>>> import numpy as np
>>> import numpy.linalg as la
>>> np.set_printoptions(suppress=True, linewidth=200)
>>> def rnd(a):
...     return np.round(a, 2) + 0
... 
>>> feats = np.loadtxt("layer8.csv", delimiter=",")
>>> print(feats)
[[-0.4  2.1 -1.1 -0.6 -1.  -0.2 -0.7]
 [ 1.5 -2.  -0.4  0.4  0.6 -1.  -0.4]
 [ 0.5  0.8  0.9  0.8  0.5 -0.2 -1.1]
 [-1.  -1.1 -1.5  0.3  1.5 -1.6  0.3]
 [-1.5 -0.2 -1.3 -0.7 -0.3 -0.5 -1. ]
 [ 0.2 -0.8  0.4  0.2 -0.4  0.3 -0.5]
 [ 1.  -0.4  0.6  0.  -0.8  0.8  2. ]
 [-0.3 -0.7  1.3  0.7 -1.9 -1.1 -1.3]
 [ 1.7 -0.7  0.4 -0.4 -2.1  0.  -0.6]
 [-1.5 -0.3 -0.4  1.  -1.6  1.3  1.3]
 [ 2.5  4.5 -4.  -0.5 -2.  -4.5  3.5]
 [ 0.9  0.  -1.   0.9  1.6  0.6 -0.3]
 [-0.2  0.7 -0.5  0.   0.9 -0.8  0.4]
 [-0.9 -0.3  1.1 -0.9 -0.7 -0.1  0.8]
 [-0.3 -1.2 -0.7  0.  -0.7  0.8 -0.6]
 [-1.   0.8 -0.1 -0.6 -0.2 -1.  -1. ]
 [-0.2  0.7 -0.3  0.6  0.7 -1.1 -0.5]
 [ 0.5  0.3 -1.5 -0.3  0.4 -2.6  0.4]
 [-0.7 -0.2  1.7  0.8 -1.1 -0.1 -1. ]
 [ 1.5  0.3 -0.5  0.5 -0.5 -0.2 -0.7]
 [ 0.3 -0.4  1.1  0.8  1.8  1.6  0. ]
 [-0.6 -1.   0.2  0.1  0.  -0.9  0.3]
 [ 0.9 -0.7  2.   0.2  0.8  0.4 -1.2]
 [-0.1 -0.9 -0.5 -0.8  0.1  0.3 -2.2]
 [ 0.6 -0.3  1.7 -0.3  1.  -0.6 -1. ]
 [-1.1  0.2  0.9 -0.1 -0.4 -1.2  0.2]
 [ 1.6  0.6  0.1  1.3 -0.8 -1.   0.2]]
>>> Uu, sigma, vt = la.svd(feats, full_matrices=False)
>>> print(np.abs(Uu[:, 0]).round(6).argmax())
10
>>> print(rnd(np.cumsum(sigma ** 2) / np.sum(sigma ** 2)))
[0.45 0.59 0.71 0.82 0.9  0.96 1.  ]
>>> print(rnd(sigma / sigma[0]))
[1.   0.54 0.52 0.5  0.4  0.39 0.28]
>>> B = np.c_[feats[:, :6] @ np.array([[0, 2, -1, -1, 2, 0],
...     [-2, 1, -1, 3, 2, 2],
...     [-1, -1, -1, -1, -1, 2],
...     [2, 0, 1, -3, 0, 3],
...     [-2, 1, -2, 1, 1, -2],
...     [1, 1, -3, -3, -3, 3]]), np.array([1, -2, -2, -3, -7, -4, -8, -5, -2, -9, 0, 6, -3, 7, 0, 3, -6, -5, 4, 4, -4, 4, -8, 8, 1, 2, -2])]
>>> print(rnd(B))
[[ -2.5   1.2   1.4   9.2   4.1   1.6   1. ]
 [  3.    1.    3.1  -4.7   3.   -7.8  -2. ]
 [ -2.1   1.2  -1.8  -0.3   2.8   4.2  -2. ]
 [ -0.3  -1.7   5.7   4.6   3.6 -12.1  -3. ]
 [  0.4  -2.7   4.4   5.5  -0.9  -6.   -7. ]
 [  2.7  -0.9   0.3  -4.9  -2.9   1.5  -4. ]
 [  2.6   1.   -2.   -6.   -2.6   4.4  -8. ]
 [  4.2  -5.6   7.5  -3.8  -1.9   3.8  -5. ]
 [  4.4   0.2   2.4  -5.1  -0.5   2.4  -2. ]
 [  7.5  -3.2   2.5  -7.5  -8.7   8.7  -9. ]
 [ -6.5   7.   14.   28.   29.5 -10.    0. ]
 [  0.2   5.   -4.   -2.8   2.6  -0.7   6. ]
 [ -3.5   0.9   0.6   6.1   4.8  -3.8  -3. ]
 [ -1.   -4.    0.9   1.2  -3.9   0.    7. ]
 [  5.3  -1.    1.2  -5.7  -5.4   0.    0. ]
 [ -3.3  -2.3   3.1   8.1   2.5  -3.    3. ]
 [ -2.4   0.2   2.3   4.8   5.3  -2.1  -6. ]
 [ -3.1   0.6   7.4  11.   11.3 -11.9  -5. ]
 [  2.4  -4.5   2.5  -4.8  -4.3   7.3   4. ]
 [  1.7   3.1   0.8  -1.5   4.2   1.5   4. ]
 [ -0.7   2.5  -8.6  -8.   -4.3   5.   -4. ]
 [  1.1  -3.3   4.2  -0.2  -0.7  -4.    4. ]
 [ -1.4   0.3  -4.8  -6.   -2.    2.8  -8. ]
 [  0.8  -0.2  -0.4  -0.5  -2.3  -4.5   8. ]
 [ -4.3  -0.4  -2.5   0.5   1.7  -1.9   1. ]
 [ -1.9  -4.5   4.3   4.3   0.5  -0.9   2. ]
 [  1.9   1.9   3.6  -1.6   6.5   3.9  -2. ]]
>>> print(rnd(la.lstsq(feats, B[:, 0])[0]))
[ 0. -2. -1.  2. -2.  1.  0.]
>>> print(rnd(la.norm(B - feats @ la.lstsq(feats, B)[0], axis=0)))
[ 0.    0.    0.    0.    0.    0.   22.85]
>>> basis = feats[[11, 12]].astype(float)
>>> for _ in range(5):
...     z = la.norm(feats[:, None] - basis, axis=-1).argmin(axis=1)
...     basis = np.array([feats[z == j].mean(axis=0) for j in range(2)])
... 
>>> print(z)
[1 0 0 1 1 0 1 0 0 1 1 0 1 1 0 1 1 1 0 0 0 1 0 0 0 1 1]
>>> print(rnd(basis[1] - basis[0]))
[-0.72  0.99 -1.05 -0.32 -0.28 -1.02  1.28]
>>> print(np.bincount(z))
[13 14]
>>> print(rnd(basis))
[[ 0.52 -0.52  0.49  0.29 -0.02  0.06 -0.84]
 [-0.2   0.47 -0.56 -0.03 -0.31 -0.96  0.44]]
>>> print(np.abs(basis[1] - basis[0]).argmax())
6
>>> E = np.loadtxt("a.csv", delimiter=",")
>>> print(E)
[[12. -9.  0.  6.]
 [-9. 12.  0. -6.]
 [ 0.  0.  3.  0.]
 [ 6. -6.  0.  7.]]
>>> ev, V = la.eigh(E)
>>> print(rnd(V.T @ E @ V))
[[ 3.  0.  0.  0.]
 [ 0.  3.  0.  0.]
 [ 0.  0.  3.  0.]
 [ 0.  0.  0. 25.]]
>>> print(rnd(ev))
[ 3.  3.  3. 25.]
>>> print(rnd(V @ np.diag(ev) @ V.T))
[[12. -9.  0.  6.]
 [-9. 12.  0. -6.]
 [ 0.  0.  3.  0.]
 [ 6. -6.  0.  7.]]
>>> print(rnd(np.abs(V[:, -1])))
[0.64 0.64 0.   0.43]
>>> x = np.array([3, 3, 1, 2])
>>> print(E @ np.ones(4))
[ 9. -3.  3.  7.]
>>> print(E @ x)
[21. -3.  3. 14.]
>>> print(la.norm(E @ x) <= la.norm(E, 2) * la.norm(x) + 1e-9)
True
>>> print(E @ np.eye(4)[1])
[-9. 12.  0. -6.]
>>> print(rnd(np.abs(la.eigvals(E)).max()))
25.0
>>> assert E == E.T
Traceback (most recent call last):
  File "<python-input-34>", line 1, in <module>
    assert E == E.T
           ^^^^^^^^
ValueError: The truth value of an array with more than one element is ambiguous. Use a.any() or a.all()
>>> print(np.allclose(E @ E.T, E.T @ E))
True
>>> print(E @ E)
[[ 261. -252.    0.  168.]
 [-252.  261.    0. -168.]
 [   0.    0.    9.    0.]
 [ 168. -168.    0.  121.]]
>>> x = np.ones(4)
>>> for _ in range(6):
...     x = E @ x
...     x /= la.norm(x)
...     print(round(x @ E @ x, 2))
... 
19.89
24.9
25.0
25.0
25.0
25.0
>>> print(rnd(x))
[ 0.64 -0.64  0.    0.43]
